% python3 -q
>>> import numpy as np
>>> np.set_printoptions(precision=2, suppress=True, linewidth=140, legacy="1.25")
>>> def tidy(a):
...     return np.round(a, 2) + 0
... 
>>> X = np.load("sample13.npy")
>>> X
array([[ 1, -2,  4, -8],
       [ 1, -1,  1, -1],
       [ 1,  0,  0,  0],
       [ 1,  1,  1,  1],
       [ 1,  2,  4,  8],
       [ 1,  3,  9, 27]])
>>> A2 = np.c_[X[:, :1] @ np.array([[0]]), np.array([0, -2, 2, 0, -2, 3])]
>>> A2
array([[ 0,  0],
       [ 0, -2],
       [ 0,  2],
       [ 0,  0],
       [ 0, -2],
       [ 0,  3]])
>>> tidy(np.linalg.norm(np.linalg.qr(X)[0].T @ A2, axis=0) ** 2 / ((A2 ** 2).sum(axis=0) + 1e-12))
array([0.  , 0.33])
>>> tidy(np.linalg.norm(A2 - X @ np.linalg.lstsq(X, A2)[0], axis=0))
array([0.  , 3.75])
>>> tidy(np.linalg.lstsq(X, A2[:, 0])[0])
array([0., 0., 0., 0.])
>>> np.linalg.matrix_rank(A2)
1
>>> P = X @ np.linalg.solve(X.T @ X, X.T)
>>> np.linalg.matrix_rank(np.eye(6) - P)
2
>>> tidy(P @ X[:, 3])
array([-8., -1.,  0.,  1.,  8., 27.])
>>> tidy(P)
array([[ 0.96,  0.13, -0.11, -0.03,  0.09, -0.03],
       [ 0.13,  0.58,  0.41,  0.02, -0.22,  0.09],
       [-0.11,  0.41,  0.46,  0.25,  0.02, -0.03],
       [-0.03,  0.02,  0.25,  0.46,  0.41, -0.11],
       [ 0.09, -0.22,  0.02,  0.41,  0.58,  0.13],
       [-0.03,  0.09, -0.03, -0.11,  0.13,  0.96]])
>>> tidy((np.eye(6) - P) @ X)
array([[0., 0., 0., 0.],
       [0., 0., 0., 0.],
       [0., 0., 0., 0.],
       [0., 0., 0., 0.],
       [0., 0., 0., 0.],
       [0., 0., 0., 0.]])
>>> tidy(np.linalg.eigvalsh(P))
array([0., 0., 1., 1., 1., 1.])
>>> q, r_ = np.linalg.qr(X)
>>> tidy(q)
array([[-0.41, -0.6 ,  0.55, -0.37],
       [-0.41, -0.36, -0.11,  0.52],
       [-0.41, -0.12, -0.44,  0.3 ],
       [-0.41,  0.12, -0.44, -0.3 ],
       [-0.41,  0.36, -0.11, -0.52],
       [-0.41,  0.6 ,  0.55,  0.37]])
>>> np.allclose(r_.T @ r_, X.T @ X)
True
>>> tidy(q.T @ q)
array([[1., 0., 0., 0.],
       [0., 1., 0., 0.],
       [0., 0., 1., 0.],
       [0., 0., 0., 1.]])
>>> np.trace(q @ q.T)
4.0
